% ipython --no-banner

In [1]: import numpy as np

In [2]: import numpy.linalg as la

In [3]: np.set_printoptions(precision=2, suppress=True, linewidth=160)

In [4]: M = np.load("w.npy")

In [5]: print(M)
[[ 7  1  0  5  1  9  1]
 [-5 -9 -9  2 -3 -9  9]
 [-1  2 -2  2  2 -6  2]
 [ 8 -9  2  2 -9 -3  7]
 [ 2  3  0 -3  0 -6 -3]
 [-1  2 -2  2  2 -6  2]
 [ 3 -5 -5  6  6  1 -8]]

In [6]: # rows and columns are dependent

In [7]: print([round(float(x), 2) for x in la.svd(M, compute_uv=False)[:3]])
[22.76, 17.28, 14.61]

In [8]: print(np.argsort(-la.norm(M, axis=0).round(6), kind="stable")[:3])
[5 6 1]

In [9]: print(la.cond(M) > 100)
True

In [10]: print(la.matrix_rank(M, rtol=0.1))
6

In [11]: def softmax(z):
    ...:     e = np.exp(z - z.max(axis=-1, keepdims=True))
    ...:     return e / e.sum(axis=-1, keepdims=True)
    ...: 

In [12]: print(np.round(softmax(10 * M[0]), 2) + 0)
[0. 0. 0. 0. 0. 1. 0.]

In [13]: scores = M @ M.T / np.sqrt(7)

In [14]: print(np.round(softmax(scores), 2) + 0)
[[1. 0. 0. 0. 0. 0. 0.]
 [0. 1. 0. 0. 0. 0. 0.]
 [0. 1. 0. 0. 0. 0. 0.]
 [0. 0. 0. 1. 0. 0. 0.]
 [0. 0. 0. 0. 1. 0. 0.]
 [0. 1. 0. 0. 0. 0. 0.]
 [0. 0. 0. 0. 0. 0. 1.]]

In [15]: print(np.round(softmax(scores)[0] @ M, 2) + 0)
[7. 1. 0. 5. 1. 9. 1.]

In [16]: J = np.load("x.npy")

In [17]: print(J)
[[-3.23 -2.28  0.35 -2.17  2.05 -0.57]
 [-0.43 -0.81 -4.02  1.6   2.11 -0.99]
 [-1.09  2.28 -1.17  3.88 -0.31 -1.44]
 [-2.95  0.33 -0.2  -0.37  4.    0.12]
 [-3.89  0.67  0.56  1.24 -2.74  0.29]
 [-0.83 -1.65  0.82 -3.98 -0.35  2.23]
 [-0.24  3.81  1.14 -2.55  0.77  1.44]
 [ 2.17  1.17 -0.51 -4.    0.43  1.55]
 [ 3.54 -0.56 -3.17 -1.31  0.46  0.42]
 [ 0.3  -1.55 -2.75 -2.62 -1.97 -2.05]
 [ 0.23 -2.54  1.88 -0.83  3.56 -1.26]
 [ 2.24  0.17  0.89  1.78  0.46 -3.97]
 [ 2.43 -1.76  2.56  2.24  1.43 -1.55]
 [-0.85  0.06 -1.45  0.41 -3.84 -2.69]
 [ 4.36 -1.65  1.37 -0.16 -1.07  0.46]
 [ 1.06  0.41  1.84 -2.83  0.68  3.44]
 [ 1.08  1.9  -3.86  1.2  -1.9  -0.47]
 [ 1.59 -0.6  -2.5  -3.58 -0.9   1.5 ]
 [ 2.04  1.12  1.63 -0.52 -0.89 -3.99]
 [-1.57  3.01 -1.29  1.64  2.38  1.86]
 [-4.11 -1.26  1.06  1.78 -1.34  0.62]
 [-3.11  2.52 -1.16 -0.09 -2.76  0.03]
 [-1.32  3.24 -1.36 -2.13 -0.72  2.43]
 [ 1.06  3.16 -3.29  0.11 -0.99 -1.44]
 [-2.05 -0.6  -1.15 -2.79  0.    3.37]
 [-2.7  -1.89 -0.31 -1.62  3.    1.54]]

In [18]: t = np.radians(45)

In [19]: r_ = np.eye(7)

In [20]: r_[3, 3] = r_[2, 2] = np.cos(t)

In [21]: r_[3, 2], r_[2, 3] = -np.sin(t), np.sin(t)

In [22]: print(r_)
[[ 1.    0.    0.    0.    0.    0.    0.  ]
 [ 0.    1.    0.    0.    0.    0.    0.  ]
 [ 0.    0.    0.71  0.71  0.    0.    0.  ]
 [ 0.    0.   -0.71  0.71  0.    0.    0.  ]
 [ 0.    0.    0.    0.    1.    0.    0.  ]
 [ 0.    0.    0.    0.    0.    1.    0.  ]
 [ 0.    0.    0.    0.    0.    0.    1.  ]]

In [23]: A2 = M @ r_.T

In [24]: print(np.abs(A2 - M).max(axis=0))
[0.   0.   5.71 5.78 0.   0.   0.  ]

In [25]: data = np.loadtxt("arr.csv", delimiter=",")

In [26]: print(data)
[[-0.48 -0.34  0.11 -0.58  0.55]
 [ 0.68  0.15 -0.45 -0.5   0.25]
 [-0.32  0.5  -0.02 -0.57 -0.57]
 [-0.2   0.77 -0.01  0.24  0.55]
 [-0.4  -0.13 -0.89  0.19 -0.05]]

In [27]: print((data + data.T) / 2)
[[-0.48  0.17 -0.1  -0.39  0.07]
 [ 0.17  0.15  0.03  0.14  0.06]
 [-0.1   0.03 -0.02 -0.29 -0.73]
 [-0.39  0.14 -0.29  0.24  0.37]
 [ 0.07  0.06 -0.73  0.37 -0.05]]

In [28]: print(la.matrix_power(data, 3))
[[ 0.19  0.16  0.83  0.42  0.29]
 [-0.57 -0.47  0.04  0.59 -0.33]
 [-0.42 -0.37  0.46 -0.67  0.13]
 [ 0.25 -0.61 -0.25  0.15  0.69]
 [-0.64  0.48 -0.2   0.1   0.56]]

In [29]: print(data @ data)
[[-0.14 -0.35 -0.39  0.34 -0.77]
 [-0.08 -0.85 -0.2  -0.29  0.38]
 [ 0.84 -0.18  0.24 -0.3  -0.32]
 [ 0.35  0.29 -0.86 -0.1   0.2 ]
 [ 0.37 -0.18  0.07  0.84  0.35]]

In [30]: print(np.allclose(data @ data.T, data.T @ data))
True

In [31]: print(round(np.abs(la.eigvals(data)).max(), 2))
1.0
